$ python -q
>>> import numpy as np
>>> np.set_printoptions(precision=2, suppress=True, linewidth=100)
>>> M = np.loadtxt("x.csv", delimiter=",")
>>> M
array([[-0.5 , -1.91,  1.4 ],
       [-0.4 , -2.17,  0.3 ],
       [ 0.6 ,  2.93,  1.5 ],
       [ 0.1 ,  0.15, -0.1 ],
       [-1.5 , -7.96,  0.4 ],
       [ 1.5 ,  7.39, -1.3 ],
       [-0.4 , -2.25, -0.1 ],
       [ 1.2 ,  6.23,  2.1 ],
       [-0.9 , -4.38,  0.1 ],
       [-0.3 , -1.55, -0.3 ],
       [ 0.  , -0.4 ,  1.1 ],
       [ 1.2 ,  5.71, -0.4 ],
       [ 0.7 ,  3.61, -0.7 ],
       [-1.4 , -6.59,  0.2 ]])
>>> cen = (M - M.mean(axis=0)) / M.std(axis=0)
>>> cen.std(axis=0)
array([1., 1., 1.])
>>> np.argwhere(np.abs(cen) > 2)
array([[7, 2]])
>>> c = np.linalg.lstsq(np.delete(cen, 1, axis=1), cen[:, 1])[0]
>>> round(float(1 - np.var(cen[:, 1] - np.delete(cen, 1, axis=1) @ c)), 2)
1.0
>>> c
array([1.  , 0.02])
>>> np.abs(c).argmax()
np.int64(0)
>>> cen = M - M.mean(axis=0)
>>> Uu, sig, Vt = np.linalg.svd(cen, full_matrices=False)
>>> Vt[0] * np.sign(Vt[0, np.abs(Vt[0]).argmax()])
array([ 0.2 ,  0.98, -0.02])
>>> np.round(cen.mean(axis=0), 2) + 0
array([0., 0., 0.])
>>> np.abs(Vt[0]).argmax()
np.int64(1)
>>> sig
array([17.36,  3.35,  0.21])
>>> np.abs(Vt[-1])
array([0.98, 0.2 , 0.02])
>>> other = np.c_[M[:, :2] @ np.array([[-3, 4], [2, 3]]), np.array([4, 4, 2, 5, 5, 4, 4, 2, 4, 2, 5, 3, 1, 0])]
>>> other.round(2) + 0
array([[ -2.32,  -7.73,   4.  ],
       [ -3.14,  -8.11,   4.  ],
       [  4.06,  11.19,   2.  ],
       [  0.  ,   0.85,   5.  ],
       [-11.42, -29.88,   5.  ],
       [ 10.28,  28.17,   4.  ],
       [ -3.3 ,  -8.35,   4.  ],
       [  8.86,  23.49,   2.  ],
       [ -6.06, -16.74,   4.  ],
       [ -2.2 ,  -5.85,   2.  ],
       [ -0.8 ,  -1.2 ,   5.  ],
       [  7.82,  21.93,   3.  ],
       [  5.12,  13.63,   1.  ],
       [ -8.98, -25.37,   0.  ]])
>>> np.linalg.matrix_rank(other)
np.int64(3)
>>> np.round(np.linalg.norm(other - M @ np.linalg.lstsq(M, other)[0], axis=0), 2) + 0
array([ 0.  ,  0.  , 11.16])
>>> cen = M - M.mean(axis=0)
>>> evecs = np.linalg.svd(cen)[2][:2]
>>> other = cen - cen @ evecs.T @ evecs
>>> np.diag(evecs.T @ evecs)
array([0.04, 0.96, 1.  ])
>>> np.round(other.std(axis=0), 2) + 0
array([0.06, 0.01, 0.  ])
>>> np.linalg.norm(other, axis=1).round(6).argmax()
np.int64(0)
>>> np.linalg.norm(M, axis=1).argmax()
np.int64(4)
>>> round(np.linalg.norm(M) ** 2 / np.linalg.norm(M, 2) ** 2, 2)
np.float64(1.04)
>>> np.linalg.norm(M, axis=1)
array([2.42, 2.23, 3.35, 0.21, 8.11, 7.65, 2.29, 6.68, 4.47, 1.61, 1.17, 5.85, 3.74, 6.74])
>>> np.round(M[2] @ M[12], 2)
np.float64(9.95)
>>> K = np.load("block0.npy")
>>> K
array([[-0.02,  0.52, -0.06, -0.18],
       [-0.04,  1.04, -0.12, -0.36],
       [ 0.12, -3.12,  0.36,  1.08]])
>>> np.unravel_index(np.abs(K).argmax(), K.shape)
(np.int64(2), np.int64(1))
>>> np.count_nonzero(K)
np.int64(12)
>>> K.shape
(3, 4)
>>> K[3]
Traceback (most recent call last):
  File "<python-input-37>", line 1, in <module>
    K[3]
    ~^^^
IndexError: index 3 is out of bounds for axis 0 with size 3
>>> K.mean(axis=0)
array([ 0.02, -0.52,  0.06,  0.18])
>>> np.diff(K, axis=0)
array([[-0.02,  0.52, -0.06, -0.18],
       [ 0.16, -4.16,  0.48,  1.44]])
>>> K.sum(axis=1)
array([ 0.26,  0.52, -1.56])
>>> np.argsort(-np.linalg.norm(K, axis=0).round(6), kind="stable")[:3]
array([1, 3, 2])
>>> np.round(np.linalg.norm(K, 2) / np.linalg.norm(K), 2)
np.float64(1.0)
>>> [round(float(x), 2) for x in np.linalg.svd(K, compute_uv=False)[:3]]
[3.55, 0.0, 0.0]
>>> arr = np.load("data.npy")
>>> arr
array([[-3.45,  3.34,  2.2 ],
       [-6.87,  1.99,  2.5 ],
       [-3.05,  7.68,  5.75],
       [-4.06,  8.51,  6.89],
       [-2.48, -0.09, -1.16],
       [-2.17, 10.17,  7.5 ],
       [-5.81,  5.43,  5.  ],
       [-6.75,  0.16,  0.88],
       [-0.85, 16.41, 12.28],
       [-4.97,  0.93,  0.79],
       [-4.2 ,  2.5 ,  1.8 ],
       [-3.42,  8.66,  6.75],
       [-5.81, -6.61, -5.31],
       [-2.78,  3.48,  2.03],
       [-3.69,  5.89,  4.49],
       [-3.95,  4.61,  3.5 ],
       [-5.46,  1.45,  1.44],
       [-1.74,  6.88,  4.5 ],
       [-3.92,  2.62,  1.78],
       [-8.71, -5.06, -2.75],
       [-0.86,  2.96,  0.77]])
>>> cen = arr - arr.mean(axis=0)
>>> Uu, sig, Vt = np.linalg.svd(cen, full_matrices=False)
>>> sig
array([28.88,  7.34,  0.01])
>>> np.linalg.matrix_rank(cen)
np.int64(3)
>>> np.abs(Vt[-1])
array([0.31, 0.62, 0.72])
>>> np.searchsorted(np.cumsum(sig ** 2) / (sig ** 2).sum(), 0.9) + 1
np.int64(1)
>>> np.round(sig ** 2 / (sig ** 2).sum(), 2) + 0
array([0.94, 0.06, 0.  ])
>>> round(float((sig ** 2).sum() ** 2 / (sig ** 4).sum()), 2)
1.13
